$ python -q
>>> import numpy as np
>>> import numpy.linalg as la
>>> np.set_printoptions(precision=3, suppress=True, linewidth=120)
>>> rng = np.random.default_rng(3285)
>>> data = rng.normal(size=(24, 8)) + 20 * np.array([-3, 2, -2, 3, 5, 2, 2, 4])
>>> data
array([[-58.707,  40.603, -39.891,  59.085,  99.104,  40.285,  40.5  ,  81.178],
       [-60.574,  40.508, -40.194,  60.596,  99.695,  39.759,  40.682,  82.178],
       [-62.263,  40.508, -39.701,  59.905,  99.149,  40.509,  40.454,  79.501],
       [-60.359,  39.183, -40.539,  59.886, 101.639,  40.323,  40.276,  80.223],
       [-58.637,  40.868, -41.635,  61.257, 100.349,  39.593,  39.753,  80.558],
       [-59.085,  40.598, -39.888,  58.407,  99.649,  39.46 ,  39.801,  79.891],
       [-58.88 ,  39.345, -39.53 ,  59.266, 100.09 ,  39.455,  39.053,  81.174],
       [-61.909,  39.31 , -39.431,  59.76 ,  99.065,  40.675,  40.858,  79.387],
       [-60.059,  40.531, -39.879,  61.082, 101.576,  39.467,  39.477,  79.743],
       [-58.665,  40.422, -42.932,  58.604, 101.297,  38.467,  40.358,  80.43 ],
       [-59.236,  39.345, -39.199,  61.589, 101.122,  42.332,  41.159,  81.174],
       [-59.537,  39.152, -38.562,  59.825,  99.675,  40.273,  38.528,  80.328],
       [-59.611,  39.175, -39.423,  59.657, 100.425,  40.924,  41.849,  80.833],
       [-58.917,  41.513, -39.652,  62.218,  99.985,  41.024,  40.139,  81.367],
       [-60.228,  41.657, -41.222,  61.886, 101.766,  40.978,  40.012,  80.206],
       [-58.929,  40.015, -40.314,  61.026, 101.426,  41.221,  39.861,  79.435],
       [-59.824,  41.217, -38.903,  59.775,  99.911,  40.197,  40.837,  80.029],
       [-62.256,  39.358, -40.333,  59.497, 100.406,  41.362,  40.912,  79.547],
       [-61.088,  40.615, -38.246,  58.487,  99.963,  38.752,  40.794,  78.313],
       [-59.857,  41.067, -39.383,  60.356,  97.759,  38.315,  41.657,  78.378],
       [-59.41 ,  40.129, -40.269,  59.496,  99.167,  39.581,  40.365,  80.652],
       [-60.803,  41.02 , -39.335,  60.525,  99.499,  39.435,  40.126,  79.852],
       [-60.174,  39.829, -39.989,  60.675, 101.546,  39.45 ,  39.749,  78.678],
       [-60.29 ,  40.883, -41.027,  58.15 ,  99.841,  40.971,  39.207,  79.127]])
>>> idx = rng.permutation(8)
>>> Y = data[:, idx] * rng.choice([-1, 1], 8)
>>> print(Y)
[[  81.178  -99.104   40.5    -58.707  -40.285  -39.891  -40.603  -59.085]
 [  82.178  -99.695   40.682  -60.574  -39.759  -40.194  -40.508  -60.596]
 [  79.501  -99.149   40.454  -62.263  -40.509  -39.701  -40.508  -59.905]
 [  80.223 -101.639   40.276  -60.359  -40.323  -40.539  -39.183  -59.886]
 [  80.558 -100.349   39.753  -58.637  -39.593  -41.635  -40.868  -61.257]
 [  79.891  -99.649   39.801  -59.085  -39.46   -39.888  -40.598  -58.407]
 [  81.174 -100.09    39.053  -58.88   -39.455  -39.53   -39.345  -59.266]
 [  79.387  -99.065   40.858  -61.909  -40.675  -39.431  -39.31   -59.76 ]
 [  79.743 -101.576   39.477  -60.059  -39.467  -39.879  -40.531  -61.082]
 [  80.43  -101.297   40.358  -58.665  -38.467  -42.932  -40.422  -58.604]
 [  81.174 -101.122   41.159  -59.236  -42.332  -39.199  -39.345  -61.589]
 [  80.328  -99.675   38.528  -59.537  -40.273  -38.562  -39.152  -59.825]
 [  80.833 -100.425   41.849  -59.611  -40.924  -39.423  -39.175  -59.657]
 [  81.367  -99.985   40.139  -58.917  -41.024  -39.652  -41.513  -62.218]
 [  80.206 -101.766   40.012  -60.228  -40.978  -41.222  -41.657  -61.886]
 [  79.435 -101.426   39.861  -58.929  -41.221  -40.314  -40.015  -61.026]
 [  80.029  -99.911   40.837  -59.824  -40.197  -38.903  -41.217  -59.775]
 [  79.547 -100.406   40.912  -62.256  -41.362  -40.333  -39.358  -59.497]
 [  78.313  -99.963   40.794  -61.088  -38.752  -38.246  -40.615  -58.487]
 [  78.378  -97.759   41.657  -59.857  -38.315  -39.383  -41.067  -60.356]
 [  80.652  -99.167   40.365  -59.41   -39.581  -40.269  -40.129  -59.496]
 [  79.852  -99.499   40.126  -60.803  -39.435  -39.335  -41.02   -60.525]
 [  78.678 -101.546   39.749  -60.174  -39.45   -39.989  -39.829  -60.675]
 [  79.127  -99.841   39.207  -60.29   -40.971  -41.027  -40.883  -58.15 ]]
>>> U, _, Vt = la.svd(data.T @ Y)
>>> np.round(U @ Vt, 3) + 0
array([[ 0.,  0.,  0.,  1.,  0.,  0.,  0.,  0.],
       [ 0.,  0.,  0.,  0.,  0.,  0., -1.,  0.],
       [ 0.,  0.,  0.,  0.,  0.,  1.,  0.,  0.],
       [ 0.,  0.,  0.,  0.,  0.,  0.,  0., -1.],
       [ 0., -1.,  0.,  0.,  0.,  0.,  0.,  0.],
       [ 0.,  0.,  0.,  0., -1.,  0.,  0.,  0.],
       [ 0.,  0.,  1.,  0.,  0.,  0.,  0.,  0.],
       [ 1.,  0.,  0.,  0.,  0.,  0.,  0.,  0.]])
>>> idx
array([7, 4, 6, 0, 5, 2, 1, 3])
>>> feats = np.load("layer18.npy")
>>> feats
array([[ 1.   ,  1.293,  2.47 ,  1.823,  5.116,  2.293,  0.47 , -0.354,  6.116],
       [ 1.   , -1.238,  0.571,  1.19 ,  1.952, -0.238, -1.429, -1.619,  2.952],
       [ 1.   , -1.264,  0.552,  1.184,  1.919, -0.264, -1.448, -1.632,  2.919],
       [ 1.   ,  0.588,  1.941,  1.647,  4.235,  1.588, -0.059, -0.706,  5.235],
       [ 1.   , -6.915, -3.686, -0.229, -5.143, -5.915, -5.686, -4.457, -4.143],
       [ 1.   ,  0.637,  1.977,  1.659,  4.296,  1.637, -0.023, -0.682,  5.296],
       [ 1.   , -6.304, -3.228, -0.076, -4.38 , -5.304, -5.228, -4.152, -3.38 ],
       [ 1.   ,  1.542,  2.657,  1.886,  5.428,  2.542,  0.657, -0.229,  6.428],
       [ 1.   , -3.127, -0.845,  0.718, -0.409, -2.127, -2.845, -2.564,  0.591],
       [ 1.   , -7.743, -4.307, -0.436, -6.179, -6.743, -6.307, -4.872, -5.179],
       [ 1.   , -3.11 , -0.832,  0.723, -0.387, -2.11 , -2.832, -2.555,  0.613],
       [ 1.   ,  0.85 ,  2.138,  1.713,  4.563,  1.85 ,  0.138, -0.575,  5.563],
       [ 1.   , -2.196, -0.147,  0.951,  0.756, -1.196, -2.147, -2.098,  1.756],
       [ 1.   , -6.891, -3.668, -0.223, -5.114, -5.891, -5.668, -4.445, -4.114],
       [ 1.   ,  2.186,  3.14 ,  2.047,  6.233,  3.186,  1.14 ,  0.093,  7.233],
       [ 1.   , -5.156, -2.367,  0.211, -2.946, -4.156, -4.367, -3.578, -1.946],
       [ 1.   , -1.997,  0.002,  1.001,  1.003, -0.997, -1.998, -1.999,  2.003],
       [ 1.   , -3.734, -1.301,  0.566, -1.168, -2.734, -3.301, -2.867, -0.168],
       [ 1.   ,  0.405,  1.803,  1.601,  4.006,  1.405, -0.197, -0.798,  5.006]])
>>> # null space of dimension 3
>>> U, s, Vt = la.svd(feats)
>>> vecs = Vt[:(s > 1e-8).sum()]
>>> x = feats[17] + 2 * feats[2] + rng.integers(2) * np.eye(9)[4]
>>> print(x)
[ 3.    -6.262 -0.197  2.934  2.67  -3.262 -6.197 -6.131  5.67 ]
>>> print(np.round(vecs.T @ vecs, 3) + 0)
[[ 0.25  -0.125  0.25   0.    -0.125  0.125 -0.25   0.     0.125]
 [-0.125  0.562 -0.125  0.     0.062  0.438  0.125  0.    -0.062]
 [ 0.25  -0.125  0.75   0.    -0.125  0.125  0.25   0.     0.125]
 [ 0.     0.     0.     1.     0.     0.     0.     0.     0.   ]
 [-0.125  0.062 -0.125  0.     0.563 -0.062  0.125  0.     0.437]
 [ 0.125  0.438  0.125  0.    -0.062  0.562 -0.125  0.     0.062]
 [-0.25   0.125  0.25   0.     0.125 -0.125  0.75   0.    -0.125]
 [ 0.     0.     0.     0.     0.     0.     0.     1.     0.   ]
 [ 0.125 -0.062  0.125  0.     0.437  0.062 -0.125  0.     0.563]]
>>> np.allclose(vecs.T @ vecs @ x, x)
True
